In [1]: import numpy as np

In [2]: import numpy.linalg as la

In [3]: np.set_printoptions(suppress=True, linewidth=120)

In [4]: rd = lambda a: np.round(a, 2) + 0

In [5]: data = np.minimum.outer(np.arange(1, 6), np.arange(1, 6)) * 3

In [6]: print(data)
[[ 3  3  3  3  3]
 [ 3  6  6  6  6]
 [ 3  6  9  9  9]
 [ 3  6  9 12 12]
 [ 3  6  9 12 15]]

In [7]: Q, evecs = la.qr(data[:, :2])[0], la.qr(data[:, 2:])[0]

In [8]: sig = la.svd(Q.T @ evecs, compute_uv=False)

In [9]: print((sig > 0.9).sum())
1

In [10]: print(rd(sig))
[0.99 0.19]

In [11]: print(rd(la.norm(Q @ Q.T - evecs @ evecs.T, 2)))
1.0

In [12]: vec = np.ones(5)

In [13]: for _ in range(4):
    ...:     vec = data @ vec
    ...:     vec /= la.norm(vec)
    ...:     print(round(vec @ data @ vec, 2))
    ...: 
36.98
37.03
37.03
37.03

In [14]: print(rd(la.eigvalsh(data)[-1]))
37.03

In [15]: J = np.load("data.npy")

In [16]: print(rd(J))
[[-0.43  0.46 -0.17  0.07  0.76]
 [-0.47 -0.2  -0.47 -0.7  -0.19]
 [-0.38  0.03 -0.48  0.68 -0.4 ]
 [ 0.64 -0.11 -0.72  0.01  0.26]
 [-0.21 -0.86  0.09  0.22  0.4 ]]

In [17]: print(rd(J @ J.T))
[[1. 0. 0. 0. 0.]
 [0. 1. 0. 0. 0.]
 [0. 0. 1. 0. 0.]
 [0. 0. 0. 1. 0.]
 [0. 0. 0. 0. 1.]]

In [18]: print(rd(la.pinv(J)))
[[-0.43 -0.47 -0.38  0.64 -0.21]
 [ 0.46 -0.2   0.03 -0.11 -0.86]
 [-0.17 -0.47 -0.48 -0.72  0.09]
 [ 0.07 -0.7   0.68  0.01  0.22]
 [ 0.76 -0.19 -0.4   0.26  0.4 ]]

In [19]: print(np.allclose(J, J.T))
False

In [20]: print(rd((J + J.T) / 2))
[[-0.43  0.   -0.28  0.35  0.27]
 [ 0.   -0.2  -0.22 -0.4  -0.52]
 [-0.28 -0.22 -0.48 -0.02 -0.16]
 [ 0.35 -0.4  -0.02  0.01  0.24]
 [ 0.27 -0.52 -0.16  0.24  0.4 ]]

In [21]: print(rd(np.trace(J)))
-0.68

In [22]: print(rd(la.norm(J, 2)))
1.0

In [23]: print(rd(la.norm(J, "nuc")))
5.0

In [24]: print(rd(la.norm(J, axis=1)))
[1. 1. 1. 1. 1.]

In [25]: print(rd(la.norm(J, 1)), rd(la.norm(J, np.inf)))
2.13 2.02

In [26]: print(rd(J[2] @ J[4]))
0.0

In [27]: vals, evecs = la.eigh(data)

In [28]: print(np.abs(evecs[:, -1]).round(6).argmax())
4

In [29]: print(rd(la.eigvalsh(data @ data)))
[   0.66    1.12    3.06   18.89 1371.27]

In [30]: print(rd(evecs.T @ data @ evecs))
[[ 0.81  0.    0.    0.    0.  ]
 [ 0.    1.06  0.    0.    0.  ]
 [ 0.    0.    1.75  0.    0.  ]
 [ 0.    0.    0.    4.35  0.  ]
 [ 0.    0.    0.    0.   37.03]]

In [31]: rng = np.random.default_rng(9114)

In [32]: idx = rng.permutation(5)

In [33]: Y = J[:, idx] * rng.choice([-1, 1], 5)

In [34]: print(rd(Y))
[[-0.43  0.46  0.07 -0.17 -0.76]
 [-0.47 -0.2  -0.7  -0.47  0.19]
 [-0.38  0.03  0.68 -0.48  0.4 ]
 [ 0.64 -0.11  0.01 -0.72 -0.26]
 [-0.21 -0.86  0.22  0.09 -0.4 ]]

In [35]: left, _, vt = la.svd(J.T @ Y)

In [36]: print(rd(la.lstsq(J, Y)[0]))
[[ 1.  0.  0.  0.  0.]
 [ 0.  1.  0.  0.  0.]
 [ 0.  0.  0.  1.  0.]
 [ 0.  0.  1.  0.  0.]
 [ 0.  0.  0.  0. -1.]]

In [37]: mat = np.load("arr.npy")

In [38]: print(mat)
[[  1  -2   4  -8]
 [  1  -1   1  -1]
 [  1   0   0   0]
 [  1   1   1   1]
 [  1   2   4   8]
 [  1   3   9  27]
 [  1   4  16  64]
 [  1   5  25 125]]

In [39]: t3 = np.stack([mat, 2 * mat, mat[::-1]])

In [40]: print(t3.shape)
(3, 8, 4)

In [41]: print(rd(la.norm(t3, axis=(1, 2))))
[147.12 294.24 147.12]

In [42]: print((t3 @ mat.T).shape)
(3, 8, 8)

In [43]: vec = np.array([1, -3, 1, -2])

In [44]: print(mat @ (2 * vec))
[  54   14    2   -6  -34 -106 -246 -478]

In [45]: print(np.sign((mat @ vec).round(6)))
[ 1  1  1 -1 -1 -1 -1 -1]

In [46]: print(mat @ vec)
[  27    7    1   -3  -17  -53 -123 -239]

In [47]: print((mat * vec).sum(axis=1))
[  27    7    1   -3  -17  -53 -123 -239]

In [48]: print(mat * vec)
[[   1    6    4   16]
 [   1    3    1    2]
 [   1    0    0    0]
 [   1   -3    1   -2]
 [   1   -6    4  -16]
 [   1   -9    9  -54]
 [   1  -12   16 -128]
 [   1  -15   25 -250]]

In [49]: print((mat @ vec).argmax())
0

In [50]: print(np.einsum("ij,j->i", mat, vec))
[  27    7    1   -3  -17  -53 -123 -239]

In [51]: arr = np.loadtxt("out9.csv", delimiter=",")

In [52]: print(arr)
[[25. 35. 37.]
 [14. 17. 15.]
 [ 5.  0.  3.]
 [15. 14. 20.]
 [ 5.  0.  3.]
 [ 0.  0.  0.]
 [ 0.  0.  0.]
 [ 0.  0.  0.]
 [25. 35. 37.]
 [ 3.  0.  4.]
 [ 3.  0.  4.]
 [ 0.  0.  0.]
 [ 0.  0.  0.]
 [16. 11. 25.]
 [ 0.  0.  0.]
 [ 8.  1.  7.]
 [ 0.  0.  0.]
 [ 1.  0.  0.]
 [22. 27. 33.]]

In [53]: def softmax(z):
    ...:     e = np.exp(z - z.max(axis=-1, keepdims=True))
    ...:     return e / e.sum(axis=-1, keepdims=True)
    ...: 

In [54]: print(rd(softmax(arr[6])))
[0.33 0.33 0.33]

In [55]: print(rd(softmax(10 * arr[6])))
[0.33 0.33 0.33]

In [56]: S = arr @ arr.T / np.sqrt(3)

In [57]: print(softmax(S).round(6).argmax(axis=1))
[0 0 0 0 0 0 0 0 0 0 0 0 0 0 0 0 0 0 0]

In [58]: cov = np.cov(arr, rowvar=False)

In [59]: print(rd(la.eigvalsh(cov)[::-1]))
[411.18   7.09   1.33]

In [60]: print(rd(np.corrcoef(arr.T)))
[[1.   0.95 0.99]
 [0.95 1.   0.96]
 [0.99 0.96 1.  ]]

In [61]: print(rd(arr.std(axis=0)))
[ 8.83 12.04 13.21]

In [62]: print(rd(np.polyfit(arr[:, 0], arr[:, 1], 1)))
[ 1.3  -2.36]

In [63]: print(np.argsort(-arr.std(axis=0).round(6), kind="stable"))
[2 1 0]

In [64]: D = la.norm(arr[:, None] - arr[None], axis=-1)

In [65]: print(np.flatnonzero(D[3] < D.mean() / 2))
[ 1  3 13]

In [66]: print(D.shape)
(19, 19)

In [67]: print(rd(la.norm(arr, axis=1)))
[56.74 26.65  5.83 28.65  5.83  0.    0.    0.   56.74  5.    5.    0.    0.   31.65  0.   10.68  0.    1.   47.98]

In [68]: print((D + 1e9 * np.eye(19)).round(6).argmin(axis=1))
[ 8  3  4  1  2  6  5  5  0 10  9  5  5  3  5  2  5  5  0]

In [69]: print(D.mean(axis=1).argmax())
0

In [70]: print(rd(D[:5, :5]))
[[ 0.   30.48 52.74 28.81 52.74]
 [30.48  0.   22.67  5.92 22.67]
 [52.74 22.67  0.   24.19  0.  ]
 [28.81  5.92 24.19  0.   24.19]
 [52.74 22.67  0.   24.19  0.  ]]

In [71]: Xc = (arr - arr.mean(axis=0)) / arr.std(axis=0)

In [72]: print(rd(Xc.std(axis=0)))
[1. 1. 1.]

In [73]: coef = la.lstsq(np.delete(Xc, 0, axis=1), Xc[:, 0])[0]

In [74]: print(rd(coef))
[0.04 0.95]
